% python3 -q
>>> import numpy as np
>>> from numpy import linalg as LA
>>> np.set_printoptions(precision=4, suppress=True, linewidth=160)
>>> A = np.loadtxt("layer14.csv", delimiter=",")
>>> A
array([[-0.465 , -2.5809, -0.3402, -0.1538,  2.5191, -0.2093,  0.3873, -1.5632],
       [ 2.325 , -0.048 , -0.3908,  1.717 , -0.3238,  1.4686,  2.1053, -0.8929],
       [ 0.    ,  1.5238, -2.5313, -1.0521,  0.1305,  0.9235, -1.0659, -2.0389],
       [ 0.6975, -1.589 ,  1.3181, -2.1766, -1.847 ,  1.4194, -0.4582, -0.9367],
       [-1.6275,  1.2527,  2.2619,  1.1954,  0.5689,  1.519 , -0.368 , -1.5719],
       [ 0.6975, -0.3192,  0.389 ,  1.3361, -1.3604, -2.4909, -1.13  , -2.0355],
       [ 2.5574,  0.6075,  1.0702, -0.2393,  1.8645,  0.1669, -2.0316,  0.5059],
       [-0.465 , -1.565 , -1.0835,  1.978 , -0.6854,  1.5467, -2.1287,  0.9244]])
>>> vec = np.array([-1, 0, -2, -1, -1, -1, 1, 1])
>>> y = A @ vec
>>> y
array([-2.1865, -3.1929,  1.9559, -2.1243, -8.1194, -2.1258, -8.0156, -1.4117])
>>> np.round(LA.solve(A, y), 4) + 0
array([-1.,  0., -2., -1., -1., -1.,  1.,  1.])
>>> LA.solve(A, y + A[:, 1])
array([-1.,  1., -2., -1., -1., -1.,  1.,  1.])
>>> A2 = A / LA.norm(A, axis=1, keepdims=True)
>>> C2 = A2 @ A2.T
>>> np.argwhere(np.triu(np.abs(C2) > 0.95, 1))
array([], shape=(0, 2), dtype=int64)
>>> feats = np.load("w.npy")
>>> feats
array([[ 0,  1,  2,  2,  1,  1,  1,  0,  2,  0],
       [ 2,  2,  2,  0,  0,  2,  0,  1,  2,  2],
       [ 2,  0,  0,  2,  2,  1,  0,  1,  0,  0],
       [ 1,  0,  2,  0,  0,  0,  2,  2,  1,  2],
       [ 1,  1,  0,  1,  0,  2,  1,  0,  2,  0],
       [-6, -5, -4,  2,  1, -5,  1, -3, -4, -6]])
>>> [round(float(x), 4) for x in LA.svd(feats, compute_uv=False)[:3]]
[14.47, 4.7446, 3.3233]
>>> np.argsort(-LA.norm(feats, axis=0).round(6), kind="stable")[:3]
array([0, 9, 5])
